$ ipython --no-banner

In [1]: import numpy as np

In [2]: from numpy import linalg as LA

In [3]: np.set_printoptions(suppress=True, linewidth=120)

In [4]: def tidy(a):
   ...:     return np.round(a, 3) + 0
   ...: 

In [5]: E = np.load("run12.npy")

In [6]: E
Out[6]: 
array([[0, 3, 4],
       [0, 0, 1],
       [0, 0, 0]])

In [7]: left, sigma, VT = LA.svd(E, full_matrices=False)

In [8]: tidy(left.T @ left)
Out[8]: 
array([[1., 0., 0.],
       [0., 1., 0.],
       [0., 0., 1.]])

In [9]: tidy(VT @ VT.T)
Out[9]: 
array([[1., 0., 0.],
       [0., 1., 0.],
       [0., 0., 1.]])

In [10]: tidy(sigma)
Out[10]: array([5.064, 0.592, 0.   ])

In [11]: tidy(np.sqrt((sigma ** 2).sum())), tidy(LA.norm(E))
Out[11]: (np.float64(5.099), np.float64(5.099))

In [12]: np.allclose(left * sigma @ VT, E)
Out[12]: True

In [13]: left, sigma, VT = LA.svd(E)

In [14]: V = VT[:(sigma > 1e-8).sum()]

In [15]: rng = np.random.default_rng(2970)

In [16]: x0 = E[2] + 3 * E[1] + rng.integers(2) * np.eye(3)[0]

In [17]: x0
Out[17]: array([1., 0., 3.])

In [18]: tidy(np.diag(V.T @ V))
Out[18]: array([0., 1., 1.])

In [19]: LA.matrix_rank(np.vstack([E, x0]))
Out[19]: np.int64(3)

In [20]: np.allclose(V.T @ V @ x0, x0)
Out[20]: False

In [21]: np.prod(np.diag(E)), tidy(LA.det(E))
Out[21]: (np.int64(0), np.float64(0.0))

In [22]: [int(LA.matrix_rank(LA.matrix_power(E, p))) for p in range(1, 4)]
Out[22]: [2, 1, 0]

In [23]: LA.matrix_rank(E - E[0, 0] * np.eye(3))
Out[23]: np.int64(2)

In [24]: tidy(np.sort(LA.eigvals(E)))
Out[24]: array([0., 0., 0.])

In [25]: E @ E
Out[25]: 
array([[0, 0, 3],
       [0, 0, 0],
       [0, 0, 0]])

In [26]: tidy(np.trace(LA.pinv(E) @ E))
Out[26]: np.float64(2.0)

In [27]: tidy(E @ LA.pinv(E) @ E)
Out[27]: 
array([[0., 3., 4.],
       [0., 0., 1.],
       [0., 0., 0.]])

In [28]: r0 = np.array([0, -7, 2])

In [29]: g = np.array([-1, 1, 0])

In [30]: X = np.outer(r0, g)

In [31]: X
Out[31]: 
array([[ 0,  0,  0],
       [ 7, -7,  0],
       [-2,  2,  0]])

In [32]: LA.cond(E) > 100
Out[32]: np.True_

In [33]: x0 = np.array([3, 3, 0])

In [34]: h1 = np.maximum(X @ x0, 0)

In [35]: X.T @ h1
Out[35]: array([0, 0, 0])

In [36]: X * (h1 > 1e-9)[:, None]
Out[36]: 
array([[0, 0, 0],
       [0, 0, 0],
       [0, 0, 0]])

In [37]: np.tanh(X @ x0)
Out[37]: array([0., 0., 0.])

In [38]: np.maximum(X @ (3 * x0), 0)
Out[38]: array([0, 0, 0])

In [39]: K = np.loadtxt("a.csv", delimiter=",")

In [40]: K
Out[40]: 
array([[-4.568,  5.019,  1.651],
       [-5.89 ,  7.776,  2.157],
       [ 0.341,  9.209, -3.114],
       [-1.079,  5.262, -1.189],
       [-1.172,  9.047, -1.872],
       [-1.574,  2.75 , -0.291],
       [ 5.183, 12.571, -7.66 ],
       [ 0.824,  7.476, -3.154],
       [-1.041,  8.844, -1.936],
       [-6.334,  9.403,  2.187],
       [ 1.953, 17.045, -5.971],
       [-0.742, 10.282, -2.463],
       [-6.367,  7.983,  2.497],
       [-6.257,  7.686,  2.468],
       [ 0.161,  8.728, -2.875],
       [-2.468,  9.802, -0.986],
       [ 2.289,  3.428, -3.517],
       [-3.68 ,  8.93 ,  0.158],
       [-3.863,  5.152,  1.06 ],
       [-1.122, -1.273,  0.152],
       [-1.075, 10.381, -2.216],
       [-2.772,  8.29 , -0.441]])

In [41]: labels = K[:, 1] > np.median(K[:, 1])

In [42]: r0 = K[labels].mean(axis=0) - K[~labels].mean(axis=0)

In [43]: np.argsort(-np.abs(r0).round(6), kind="stable")
Out[43]: array([1, 2, 0])

In [44]: ((K - K.mean(axis=0)) @ r0 > 0).astype(int)
Out[44]: array([0, 0, 1, 0, 1, 0, 1, 1, 1, 0, 1, 1, 0, 0, 1, 1, 0, 0, 0, 0, 1, 0])
